% ipython --no-banner

In [1]: import numpy as np

In [2]: np.set_printoptions(suppress=True, linewidth=200)

In [3]: def rd(a):
   ...:     return np.round(a, 3) + 0
   ...: 

In [4]: r0 = np.array([3, -3, 4, 4])

In [5]: W0 = np.array([np.roll(r0, i) for i in range(4)])

In [6]: W0
Out[6]: 
array([[ 3, -3,  4,  4],
       [ 4,  3, -3,  4],
       [ 4,  4,  3, -3],
       [-3,  4,  4,  3]])

In [7]: r0 = np.array([0, -1])

In [8]: np.cross(W0[0, :3], W0[3, :3])
Out[8]: array([-28, -24,   3])

In [9]: (W0 + W0.T) / 2
Out[9]: 
array([[3. , 0.5, 4. , 0.5],
       [0.5, 3. , 0.5, 4. ],
       [4. , 0.5, 3. , 0.5],
       [0.5, 4. , 0.5, 3. ]])

In [10]: rd(np.abs(np.linalg.eigvals(W0)).max())
Out[10]: np.float64(8.0)

In [11]: def softmax(z):
    ...:     e = np.exp(z - z.max(axis=-1, keepdims=True))
    ...:     return e / e.sum(axis=-1, keepdims=True)
    ...: 

In [12]: rd(softmax(W0[0]))
Out[12]: array([0.155, 0.   , 0.422, 0.422])

In [13]: rd(softmax(10 * W0[0]))
Out[13]: array([0. , 0. , 0.5, 0.5])

In [14]: rd(softmax(W0).sum(axis=1))
Out[14]: array([1., 1., 1., 1.])

In [15]: S = W0 @ W0.T / np.sqrt(4)

In [16]: rd(softmax(S)[0] @ W0)
Out[16]: array([ 3., -3.,  4.,  4.])

In [17]: rd(softmax(S + np.triu(np.full(S.shape, -np.inf), 1)))
Out[17]: 
array([[1., 0., 0., 0.],
       [0., 1., 0., 0.],
       [0., 0., 1., 0.],
       [0., 0., 0., 1.]])

In [18]: (W0 @ W0)[0]
Out[18]: array([ 1, 14, 49,  0])

In [19]: W0 @ (-1.0) ** np.arange(4)
Out[19]: array([ 6., -6.,  6., -6.])

In [20]: W0 @ np.ones(4)
Out[20]: array([8., 8., 8., 8.])

In [21]: r0 = np.array([-5, 2, -3, 0])

In [22]: A2 = W0 + np.outer(r0, np.eye(4)[3])

In [23]: rd(np.linalg.det(A2) / np.linalg.det(W0)), rd(1 + np.linalg.solve(W0, r0)[3])
Out[23]: (np.float64(1.109), np.float64(1.109))

In [24]: X = np.array([[1.0, 4.0, -2.0, 0.0, -2.0],
    ...:     [4.0, 1.0, -2.0, 0.0, -2.0],
    ...:     [-2.0, -2.0, -2.0, 0.0, 1.0],
    ...:     [0.0, 0.0, 0.0, -3.0, 0.0],
    ...:     [-2.0, -2.0, 1.0, 0.0, -2.0]])

In [25]: ev, evecs = np.linalg.eigh(X)

In [26]: np.abs(evecs[:, -1]).round(6).argmax()
Out[26]: np.int64(0)

In [27]: rd(evecs @ np.diag(ev) @ evecs.T)
Out[27]: 
array([[ 1.,  4., -2.,  0., -2.],
       [ 4.,  1., -2.,  0., -2.],
       [-2., -2., -2.,  0.,  1.],
       [ 0.,  0.,  0., -3.,  0.],
       [-2., -2.,  1.,  0., -2.]])

In [28]: rd(np.linalg.svd(X, compute_uv=False))
Out[28]: array([7., 3., 3., 3., 3.])

In [29]: rd(np.linalg.eigvalsh(X @ X))
Out[29]: array([ 9.,  9.,  9.,  9., 49.])

In [30]: (ev > 1e-8).sum(), (ev < -1e-8).sum()
Out[30]: (np.int64(1), np.int64(4))

In [31]: rd(evecs.T @ evecs)
Out[31]: 
array([[1., 0., 0., 0., 0.],
       [0., 1., 0., 0., 0.],
       [0., 0., 1., 0., 0.],
       [0., 0., 0., 1., 0.],
       [0., 0., 0., 0., 1.]])

In [32]: rd(ev)
Out[32]: array([-3., -3., -3., -3.,  7.])

In [33]: O = X.astype(float).copy()

In [34]: for j in range(5):
    ...:     O[:, j] -= O[:, :j] @ (O[:, :j].T @ O[:, j])
    ...:     O[:, j] /= np.linalg.norm(O[:, j])
    ...: 

In [35]: rd(O)
Out[35]: 
array([[ 0.2  ,  0.875, -0.326,  0.   , -0.298],
       [ 0.8  , -0.406, -0.326,  0.   , -0.298],
       [-0.4  , -0.187, -0.885,  0.   ,  0.149],
       [ 0.   ,  0.   ,  0.   , -1.   ,  0.   ],
       [-0.4  , -0.187,  0.07 ,  0.   , -0.894]])

In [36]: rd(O.T @ X)
Out[36]: 
array([[ 5.   ,  3.2  , -1.6  ,  0.   , -1.6  ],
       [ 0.   ,  3.842, -0.75 ,  0.   , -0.75 ],
       [ 0.   ,  0.   ,  3.143,  0.   ,  0.279],
       [ 0.   ,  0.   ,  0.   ,  3.   ,  0.   ],
       [ 0.   ,  0.   ,  0.   ,  0.   ,  3.13 ]])

In [37]: np.allclose(X @ X.T, X.T @ X)
Out[37]: True

In [38]: (X + X.T) / 2
Out[38]: 
array([[ 1.,  4., -2.,  0., -2.],
       [ 4.,  1., -2.,  0., -2.],
       [-2., -2., -2.,  0.,  1.],
       [ 0.,  0.,  0., -3.,  0.],
       [-2., -2.,  1.,  0., -2.]])

In [39]: np.trace(X)
Out[39]: np.float64(-5.0)

In [40]: O, _ = np.linalg.qr(np.array([[-0.3, 0.6, 0.8, 0.7, 0.7],
    ...:     [0.7, 1.1, 0.6, 1.6, 0.4],
    ...:     [0.0, 1.1, -0.4, 0.5, 0.7],
    ...:     [1.4, -0.9, 0.2, -0.8, 1.3],
    ...:     [0.4, 1.0, 1.5, 0.8, -0.2]]))

In [41]: J = -2 * O

In [42]: rd(J)
Out[42]: 
array([[ 0.365,  0.534, -0.913, -0.201,  1.646],
       [-0.852,  1.095,  0.308, -1.397, -0.166],
       [ 0.   ,  1.03 ,  1.277,  1.029,  0.5  ],
       [-1.704, -0.712, -0.006,  0.402,  0.654],
       [-0.487,  0.974, -1.201,  0.887, -0.765]])

In [43]: O, evecs = np.linalg.qr(J[:, :1])[0], np.linalg.qr(J[:, 1:])[0]

In [44]: sv = np.linalg.svd(O.T @ evecs, compute_uv=False)

In [45]: rd(np.linalg.norm(O @ O.T - evecs @ evecs.T, 2))
Out[45]: np.float64(1.0)

In [46]: (sv > 0.9).sum()
Out[46]: np.int64(0)

In [47]: r0 = np.array([3, -2, -3, 2])

In [48]: r1 = np.array([5, 2, 6, -7, -1])

In [49]: m1 = np.outer(r0, r1)

In [50]: m1
Out[50]: 
array([[ 15,   6,  18, -21,  -3],
       [-10,  -4, -12,  14,   2],
       [-15,  -6, -18,  21,   3],
       [ 10,   4,  12, -14,  -2]])

In [51]: np.allclose(m1[:-1].T @ np.linalg.lstsq(m1[:-1].T, m1[-1])[0], m1[-1])
Out[51]: True

In [52]: np.linalg.lstsq(m1[:-1].T, m1[-1])[2]
Out[52]: np.int32(1)

In [53]: np.abs(np.diag(np.linalg.qr(m1)[1])) > 1e-9
Out[53]: array([ True, False, False, False])

In [54]: rd(m1 @ np.linalg.pinv(m1) @ m1)
Out[54]: 
array([[ 15.,   6.,  18., -21.,  -3.],
       [-10.,  -4., -12.,  14.,   2.],
       [-15.,  -6., -18.,  21.,   3.],
       [ 10.,   4.,  12., -14.,  -2.]])

In [55]: sv = 20 * 0.2 ** np.arange(3)

In [56]: O, _ = np.linalg.qr(np.array([[1.9, 1.2, 1.2], [-2.2, 1.8, 0.5], [0.7, 0.1, 1.1]]))

In [57]: rng = np.random.default_rng(369)

In [58]: M = rng.normal(size=(27, 3)) * sv @ O

In [59]: rd(M)
Out[59]: 
array([[ -3.087,  -3.599,  -0.137],
       [  9.153,   9.223,   3.459],
       [  9.875,   9.982,   3.533],
       [-21.421, -30.311, -11.183],
       [  7.114,   7.071,   0.119],
       [ 33.94 ,  37.916,  11.072],
       [-20.151, -19.311,  -7.167],
       [-14.818, -14.959,  -4.336],
       [  4.772,   8.513,   3.038],
       [  2.411,   9.133,   1.787],
       [ -6.429,  -6.885,  -2.677],
       [ 23.271,  30.424,   8.917],
       [  8.86 ,   6.44 ,   2.854],
       [ -3.055,  -6.727,  -1.989],
       [  3.67 ,  11.148,   1.601],
       [  3.051,   0.702,   0.107],
       [ -4.634,   3.739,  -1.678],
       [  1.392,  -7.141,   0.143],
       [ 10.675,   7.132,   3.513],
       [  4.78 ,  11.823,   2.554],
       [ -0.331,  10.715,   1.258],
       [ 18.628,  24.99 ,   8.004],
       [ 14.543,  10.705,   5.259],
       [ 19.282,  15.246,   5.984],
       [  9.41 ,   8.45 ,   4.49 ],
       [ -7.495,  -9.019,  -2.393],
       [ -3.387, -17.27 ,  -2.242]])

In [60]: vec = np.array([-1, -4, -3])

In [61]: target = M @ vec

In [62]: rd(np.linalg.solve(M.T @ M, M.T @ target))
Out[62]: array([-1., -4., -3.])

In [63]: rd(np.linalg.pinv(M) @ M)
Out[63]: 
array([[1., 0., 0.],
       [0., 1., 0.],
       [0., 0., 1.]])

In [64]: rd(np.linalg.lstsq(M, target)[0])
Out[64]: array([-1., -4., -3.])

In [65]: target = target + 0.1 * rng.normal(size=27)

In [66]: rd(target)
Out[66]: 
array([  17.902,  -56.306,  -60.469,  176.334,  -35.548, -218.904,  118.978,   87.749,  -48.059,  -44.512,   42.289, -171.924,  -43.034,   36.109,  -53.172,   -6.222,   -5.472,   26.685,  -50.004,
        -59.486,  -46.378, -142.643,  -73.345,  -98.131,  -56.648,   50.853,   79.212])

In [67]: b, *_ = np.linalg.lstsq(M, target)

In [68]: rd(np.linalg.norm(target - M @ b))
Out[68]: np.float64(0.685)

In [69]: [round(float(np.linalg.norm(np.linalg.solve(M.T @ M + lam * np.eye(3), M.T @ target))), 2) for lam in (0, 1, 10, 100)]
Out[69]: [5.12, 5.07, 4.82, 4.47]

In [70]: b.round()
Out[70]: array([-1., -4., -3.])

In [71]: rd(M.T @ (target - M @ b))
Out[71]: array([0., 0., 0.])

In [72]: rd(np.linalg.norm(M, 1)), rd(np.linalg.norm(M, np.inf))
Out[72]: (np.float64(338.574), np.float64(82.928))

In [73]: rd(np.linalg.norm(M, 2))
Out[73]: np.float64(105.077)

In [74]: rd(np.linalg.norm(M[9], 1)), rd(np.linalg.norm(M[9], np.inf))
Out[74]: (np.float64(13.331), np.float64(9.133))

In [75]: rd(np.linalg.norm(M, axis=0))
Out[75]: array([66.684, 79.587, 25.255])

In [76]: hat = M @ np.linalg.solve(M.T @ M, M.T)

In [77]: rd(hat @ M[:, 1])
Out[77]: 
array([ -3.599,   9.223,   9.982, -30.311,   7.071,  37.916, -19.311, -14.959,   8.513,   9.133,  -6.885,  30.424,   6.44 ,  -6.727,  11.148,   0.702,   3.739,  -7.141,   7.132,  11.823,  10.715,
        24.99 ,  10.705,  15.246,   8.45 ,  -9.019, -17.27 ])

In [78]: np.allclose(hat @ hat, hat)
Out[78]: True

In [79]: rd(np.trace(hat))
Out[79]: np.float64(3.0)

In [80]: mat = np.loadtxt("block4.csv", delimiter=",")

In [81]: mat
Out[81]: 
array([[-0.5  , -0.4  , -0.4  ,  0.8  ,  1.   ],
       [ 0.8  ,  1.5  ,  0.3  , -0.4  , -0.4  ],
       [ 0.784,  1.52 ,  0.293, -0.387, -0.398]])

In [82]: rd(softmax(10 * mat[2]))
Out[82]: array([0.001, 0.999, 0.   , 0.   , 0.   ])

In [83]: rd(softmax(mat[2]))
Out[83]: array([0.232, 0.484, 0.142, 0.072, 0.071])

In [84]: softmax(mat).sum(axis=1)
Out[84]: array([1., 1., 1.])

In [85]: rd(softmax(mat[2] + 2))
Out[85]: array([0.232, 0.484, 0.142, 0.072, 0.071])

In [86]: S = mat @ mat.T / np.sqrt(5)

In [87]: rd(softmax(S + np.triu(np.full(S.shape, -np.inf), 1)))
Out[87]: 
array([[1.   , 0.   , 0.   ],
       [0.091, 0.909, 0.   ],
       [0.048, 0.475, 0.477]])
